$ ipython --no-banner

In [1]: import numpy as np

In [2]: np.set_printoptions(precision=1, suppress=True, linewidth=100, sign=" ")

In [3]: Z = np.array([[-1, 1, -1, 1, 0, 0, 3, 3, -3],
   ...:     [-3, -3, -2, 0, 3, -3, -2, -2, -2],
   ...:     [2, -1, 2, 2, 0, -1, -3, -3, 3]])

In [4]: M = np.repeat(Z, 30 // 3, axis=0)

In [5]: rng = np.random.default_rng(376643)

In [6]: M = M + 0.3 * rng.normal(size=M.shape)

In [7]: print(M.round(1) + 0)
[[-0.7  0.8 -1.   0.6 -0.3  0.   2.8  2.6 -2.9]
 [-1.3  1.2 -0.6  1.8  0.1  0.   3.   2.8 -3.4]
 [-1.1  0.7 -1.2  1.3  0.2  0.3  2.8  2.5 -2.9]
 [-1.1  1.  -1.3  0.9  0.1 -0.4  3.1  3.4 -3.1]
 [-0.9  0.8 -1.   1.  -0.2  0.   2.8  3.  -2.3]
 [-0.7  1.3 -1.   1.1  0.3  0.   3.   2.7 -3.4]
 [-1.1  0.7 -1.   1.1  0.2  0.4  2.8  2.3 -2.8]
 [-1.8  0.8 -1.2  1.   0.3  0.4  2.7  3.2 -3. ]
 [-0.7  1.  -1.1  0.7 -0.3 -0.1  2.7  2.8 -3. ]
 [-1.3  1.3 -1.   1.7  0.5  0.2  3.2  3.4 -3.2]
 [-3.8 -2.9 -2.   0.3  3.2 -2.6 -2.7 -2.1 -2.1]
 [-3.2 -2.9 -2.3 -0.2  3.3 -2.9 -1.7 -2.1 -1.4]
 [-3.3 -2.8 -2.1  0.3  3.2 -2.6 -2.4 -1.7 -2.3]
 [-3.  -2.7 -1.9 -0.7  2.7 -3.2 -2.2 -2.2 -1.7]
 [-3.2 -3.  -1.7  0.3  2.9 -3.2 -2.  -1.8 -2.2]
 [-3.2 -3.5 -1.8  0.   3.5 -3.  -1.7 -1.9 -2.2]
 [-3.1 -2.9 -1.8  0.2  2.9 -2.6 -2.1 -2.  -2.1]
 [-3.4 -3.1 -2.   0.3  2.7 -2.8 -1.8 -1.8 -1.9]
 [-3.5 -3.1 -2.2 -0.1  2.3 -3.3 -1.7 -1.9 -2.4]
 [-2.9 -2.8 -2.3 -0.2  2.7 -2.9 -2.5 -1.9 -1.4]
 [ 1.9 -0.7  1.6  2.3 -1.  -1.  -3.1 -3.7  3.1]
 [ 2.3 -1.1  1.7  1.7  0.1 -0.9 -3.2 -3.   3.1]
 [ 2.3 -0.4  1.9  2.5 -0.5 -1.3 -2.7 -3.1  2.6]
 [ 1.9 -1.   1.7  1.6  0.1 -1.4 -2.7 -2.7  3.2]
 [ 1.5 -1.2  1.8  2.4  0.  -1.6 -3.7 -2.7  3.3]
 [ 2.3 -1.   1.9  2.5 -0.3 -0.4 -3.2 -3.   3.2]
 [ 2.2 -0.8  2.1  2.1 -0.1 -1.3 -3.1 -3.   2.9]
 [ 2.2 -0.7  1.9  1.6 -0.2 -0.9 -2.9 -3.2  3. ]
 [ 1.5 -0.9  1.8  1.9 -0.2 -1.3 -2.9 -3.2  2.9]
 [ 1.7 -1.1  2.5  2.1 -0.2 -0.9 -2.6 -3.8  2.9]]

In [8]: d = np.linalg.norm(M[:, None] - M[None], axis=-1)

In [9]: print(d.shape)
(30, 30)

In [10]: print((d + 1e9 * np.eye(30)).round(6).argmin(axis=1))
[  8   9   6   8   8   8   2   2   0   1  12  17  16  19  17  14  17  16  17  13  22  27  26  28
  26  21  21  21  23  28]

In [11]: print(d[27].round(6).argsort(kind="stable")[:4])
[ 27  21  26  28]

In [12]: print(np.linalg.matrix_rank(d ** 2))
11

In [13]: Xs = M - M.mean(axis=0)

In [14]: Uu, sigma, Vh = np.linalg.svd(Xs, full_matrices=False)

In [15]: print(round(float((sigma ** 2).sum() ** 2 / (sigma ** 4).sum()), 1))
1.9

In [16]: print(np.round(sigma ** 2 / (sigma ** 2).sum(), 1) + 0)
[ 0.6  0.4  0.   0.   0.   0.   0.   0.   0. ]

In [17]: print(np.searchsorted(np.cumsum(sigma ** 2) / (sigma ** 2).sum(), 0.9) + 1)
2

In [18]: print((np.sign(Uu[:, 0]) == np.sign(Uu[0, 0])).astype(int))
[ 1  1  1  1  1  1  1  1  1  1  1  1  1  0  1  1  1  1  1  0  0  0  0  0  0  0  0  0  0  0]

In [19]: print(np.round(Xs.mean(axis=0), 1) + 0)
[ 0.  0.  0.  0.  0.  0.  0.  0.  0.]

In [20]: Z = M[[17, 6]].astype(float)

In [21]: for _ in range(7):
    ...:     lab = np.linalg.norm(M[:, None] - Z, axis=-1).argmin(axis=1)
    ...:     Z = np.array([M[lab == j].mean(axis=0) for j in range(2)])
    ...: 

In [22]: print(lab)
[ 1  1  1  1  1  1  1  1  1  1  0  0  0  0  0  0  0  0  0  0  0  0  0  0  0  0  0  0  0  0]

In [23]: print(Z)
[[-0.6 -1.9 -0.1  1.   1.4 -2.  -2.5 -2.6  0.5]
 [-1.1  0.9 -1.   1.1  0.1  0.1  2.9  2.9 -3. ]]

In [24]: print(np.bincount(lab))
[ 20  10]

In [25]: x = np.array([2, 3, -1, -2, 0, -2, -2, 0, 1])

In [26]: rhs = M @ x

In [27]: print(np.round(np.linalg.solve(M.T @ M, M.T @ rhs), 1) + 0)
[ 2.  3. -1. -2.  0. -2. -2.  0.  1.]

In [28]: print(np.round(np.linalg.lstsq(M, rhs)[0], 1) + 0)
[ 2.  3. -1. -2.  0. -2. -2.  0.  1.]

In [29]: rhs = rhs + 0.1 * rng.normal(size=30)

In [30]: print(rhs)
[ -8.  -11.4 -10.6  -7.7  -8.3  -8.  -10.6 -11.1  -6.9 -11.1  -6.4  -4.8  -5.8  -1.7  -6.   -7.7
  -6.1  -7.   -6.1  -2.3   7.1   7.6   7.1   7.1   6.7   5.1   7.5   8.1   5.8   3.3]

In [31]: c, *_ = np.linalg.lstsq(M, rhs)

In [32]: print(c.round())
[ 2.  3. -1. -2. -0. -2. -2. -0.  1.]

In [33]: print([round(float(np.linalg.norm(np.linalg.solve(M.T @ M + lam * np.eye(9), M.T @ rhs))), 2) for lam in (0, 1, 10, 100)])
[5.21, 3.81, 2.18, 1.46]

In [34]: print(np.round(M.T @ (rhs - M @ c), 1) + 0)
[ 0.  0.  0.  0.  0.  0.  0.  0.  0.]

In [35]: K = np.load("data.npy")

In [36]: print(K.round(1) + 0)
[[-1.6  1.1 -0.3 -1.2 -0.2 -3.4 -0.9]
 [ 1.1  2.3  1.   1.3  2.3  1.6  0.3]
 [ 0.5  0.5  0.7 -0.8  0.2 -2.6 -1.5]
 [ 3.1  1.   2.1  1.1  2.1  1.2 -1. ]
 [ 1.5  4.5  1.2  3.7  4.7  6.5  2.5]
 [-2.6  1.6 -0.8 -1.2 -0.2 -3.4 -0.4]
 [ 3.3  3.2  2.1  3.4  4.4  5.7  1.2]
 [ 1.7  4.7  1.3  4.   5.   7.   2.7]
 [ 0.7  1.3  0.9  0.2  1.2 -0.7 -0.7]
 [ 0.3  1.9  0.7  0.6  1.6  0.1 -0.1]
 [ 0.5  1.   0.8 -0.3  0.7 -1.5 -1. ]
 [ 2.3  4.4  1.7  4.1  5.1  7.2  2.4]
 [ 5.   3.7  3.   4.8  5.8  8.5  1.7]
 [ 0.5  2.2  0.8  0.9  1.9  0.9  0.2]
 [-2.1  1.6 -0.6 -1.   0.  -3.  -0.4]
 [ 0.3  1.9  0.7  0.5  1.5  0.1 -0.1]
 [-1.7  1.1 -0.3 -1.3 -0.3 -3.6 -0.9]
 [ 1.4  1.9  1.2  1.1  2.1  1.1 -0.1]
 [ 1.1  1.3  1.   0.3  1.3 -0.3 -0.7]
 [ 1.4  3.   1.2  2.2  3.2  3.4  1. ]
 [ 1.6  1.   1.3  0.3  1.3 -0.4 -1. ]]

In [37]: Uu, sigma, Vh = np.linalg.svd(K)

In [38]: print(np.argmax(sigma[:-1] / (sigma[1:] + 1e-6)) + 1)
3

In [39]: Y = Uu[:, :3] @ np.diag(sigma[:3]) @ Vh[:3]

In [40]: print(np.round(np.linalg.norm(K - Y, 2), 1), round(sigma[3], 1))
0.0 0.0

In [41]: print(np.linalg.matrix_rank(Y))
3

In [42]: print(np.linalg.matrix_rank(K, rtol=0.05))
3

In [43]: print(Y.round(1) + 0)
[[-1.6  1.1 -0.3 -1.2 -0.2 -3.4 -0.9]
 [ 1.1  2.3  1.   1.3  2.3  1.6  0.3]
 [ 0.5  0.5  0.7 -0.8  0.2 -2.6 -1.5]
 [ 3.1  1.   2.1  1.1  2.1  1.2 -1. ]
 [ 1.5  4.5  1.2  3.7  4.7  6.5  2.5]
 [-2.6  1.6 -0.8 -1.2 -0.2 -3.4 -0.4]
 [ 3.3  3.2  2.1  3.4  4.4  5.7  1.2]
 [ 1.7  4.7  1.3  4.   5.   7.   2.7]
 [ 0.7  1.3  0.9  0.2  1.2 -0.7 -0.7]
 [ 0.3  1.9  0.7  0.6  1.6  0.1 -0.1]
 [ 0.5  1.   0.8 -0.3  0.7 -1.5 -1. ]
 [ 2.3  4.4  1.7  4.1  5.1  7.2  2.4]
 [ 5.   3.7  3.   4.8  5.8  8.5  1.7]
 [ 0.5  2.2  0.8  0.9  1.9  0.9  0.2]
 [-2.1  1.6 -0.6 -1.   0.  -3.  -0.4]
 [ 0.3  1.9  0.7  0.5  1.5  0.1 -0.1]
 [-1.7  1.1 -0.3 -1.3 -0.3 -3.6 -0.9]
 [ 1.4  1.9  1.2  1.1  2.1  1.1 -0.1]
 [ 1.1  1.3  1.   0.3  1.3 -0.3 -0.7]
 [ 1.4  3.   1.2  2.2  3.2  3.4  1. ]
 [ 1.6  1.   1.3  0.3  1.3 -0.4 -1. ]]

In [44]: print(np.round(np.abs(K - Y).max(), 1))
0.0

In [45]: gram = np.cov(K, rowvar=False)

In [46]: print(np.corrcoef(K.T))
[[ 1.   0.5  1.   0.8  0.8  0.8  0.5]
 [ 0.5  1.   0.5  0.9  0.9  0.9  1. ]
 [ 1.   0.5  1.   0.8  0.8  0.8  0.5]
 [ 0.8  0.9  0.8  1.   1.   1.   0.9]
 [ 0.8  0.9  0.8  1.   1.   1.   0.9]
 [ 0.8  0.9  0.8  1.   1.   1.   0.9]
 [ 0.5  1.   0.5  0.9  0.9  0.9  1. ]]

In [47]: print(np.median(K, axis=0))
[ 1.1  1.9  1.   0.6  1.6  0.1 -0.1]

In [48]: Xs = K - K.mean(axis=0)

In [49]: vecs = np.linalg.svd(Xs)[2][:3]

In [50]: Y = Xs - Xs @ vecs.T @ vecs

In [51]: print(np.round((Xs @ vecs.T).std(axis=0), 1) + 0)
[ 5.1  1.4  0. ]

In [52]: print(np.round(Y.std(axis=0), 1) + 0)
[ 0.  0.  0.  0.  0.  0.  0.]

In [53]: print(np.diag(vecs.T @ vecs))
[ 0.6  0.7  0.3  0.2  0.4  0.5  0.3]

In [54]: print(np.linalg.norm(Y, axis=1).round(6).argmax())
0

In [55]: print(np.round(np.cov(Xs @ vecs.T, rowvar=False), 1) + 0)
[[ 27.4   0.    0. ]
 [  0.    2.    0. ]
 [  0.    0.    0. ]]

In [56]: Z = K[[6, 20]].astype(float)

In [57]: for _ in range(3):
    ...:     lab = np.linalg.norm(K[:, None] - Z, axis=-1).argmin(axis=1)
    ...:     Z = np.array([K[lab == j].mean(axis=0) for j in range(2)])
    ...: 

In [58]: print(lab)
[ 1  1  1  1  0  1  0  0  1  1  1  0  0  1  1  1  1  1  1  0  1]

In [59]: print(Z.round(1) + 0)
[[ 2.5  3.9  1.8  3.7  4.7  6.4  1.9]
 [ 0.2  1.4  0.6  0.   1.  -0.9 -0.6]]

In [60]: print(np.allclose(K[:-1].T @ np.linalg.lstsq(K[:-1].T, K[-1])[0], K[-1]))
True

In [61]: print(np.linalg.lstsq(K[:-1].T, K[-1])[2])
3

In [62]: print(np.round(K @ np.linalg.pinv(K) @ K, 1) + 0)
[[-1.6  1.1 -0.3 -1.2 -0.2 -3.4 -0.9]
 [ 1.1  2.3  1.   1.3  2.3  1.6  0.3]
 [ 0.5  0.5  0.7 -0.8  0.2 -2.6 -1.5]
 [ 3.1  1.   2.1  1.1  2.1  1.2 -1. ]
 [ 1.5  4.5  1.2  3.7  4.7  6.5  2.5]
 [-2.6  1.6 -0.8 -1.2 -0.2 -3.4 -0.4]
 [ 3.3  3.2  2.1  3.4  4.4  5.7  1.2]
 [ 1.7  4.7  1.3  4.   5.   7.   2.7]
 [ 0.7  1.3  0.9  0.2  1.2 -0.7 -0.7]
 [ 0.3  1.9  0.7  0.6  1.6  0.1 -0.1]
 [ 0.5  1.   0.8 -0.3  0.7 -1.5 -1. ]
 [ 2.3  4.4  1.7  4.1  5.1  7.2  2.4]
 [ 5.   3.7  3.   4.8  5.8  8.5  1.7]
 [ 0.5  2.2  0.8  0.9  1.9  0.9  0.2]
 [-2.1  1.6 -0.6 -1.   0.  -3.  -0.4]
 [ 0.3  1.9  0.7  0.5  1.5  0.1 -0.1]
 [-1.7  1.1 -0.3 -1.3 -0.3 -3.6 -0.9]
 [ 1.4  1.9  1.2  1.1  2.1  1.1 -0.1]
 [ 1.1  1.3  1.   0.3  1.3 -0.3 -0.7]
 [ 1.4  3.   1.2  2.2  3.2  3.4  1. ]
 [ 1.6  1.   1.3  0.3  1.3 -0.4 -1. ]]

In [63]: print(np.unique(K.round(6), axis=0).shape)
(21, 7)

In [64]: feats = np.loadtxt("mat.csv", delimiter=",")

In [65]: print(feats)
[[ 2.  0.  0.  0.  0.  0.  0.  0.  0.  0.  0.  0.  0.]
 [ 1.  2.  0.  0.  0.  0.  0.  0.  0.  0.  0.  0.  0.]
 [ 0.  1.  0.  0.  0.  0.  0.  0.  0.  0.  0.  0.  0.]
 [ 1.  1.  0.  1.  0.  0.  0.  0.  0.  0.  0.  0.  0.]
 [ 2.  0.  0.  1.  1.  0.  0.  0.  0.  0.  0.  0.  0.]
 [ 1.  1.  1.  1.  1.  1.  0.  0.  0.  0.  0.  0.  0.]
 [ 0.  1.  0.  0.  2.  1.  1.  0.  0.  0.  0.  0.  0.]
 [ 1.  2.  1.  2.  0.  1.  2.  0.  0.  0.  0.  0.  0.]
 [ 1.  0.  1.  1.  1.  2.  1.  0.  0.  0.  0.  0.  0.]
 [ 2.  0.  0.  1.  2.  2.  2.  2.  2.  2.  0.  0.  0.]
 [ 1.  2.  1.  1.  1.  2.  1.  1.  0.  0.  2.  0.  0.]
 [ 0.  1.  2.  1.  2.  0.  0.  2.  2.  2.  0.  0.  0.]
 [ 0.  1.  0.  1.  0.  0.  1.  1.  0.  2.  0.  2.  2.]]

In [66]: rk = np.linalg.matrix_rank(feats)

In [67]: print(rk)
10

In [68]: N = np.linalg.svd(feats)[2][rk:].T

In [69]: print([int(np.linalg.matrix_rank(feats[:i])) for i in range(1, len(feats) + 1)])
[1, 2, 2, 3, 4, 5, 6, 7, 7, 8, 9, 9, 10]

In [70]: print(np.linalg.matrix_rank(feats.T @ feats), np.linalg.matrix_rank(feats @ feats.T))
10 10
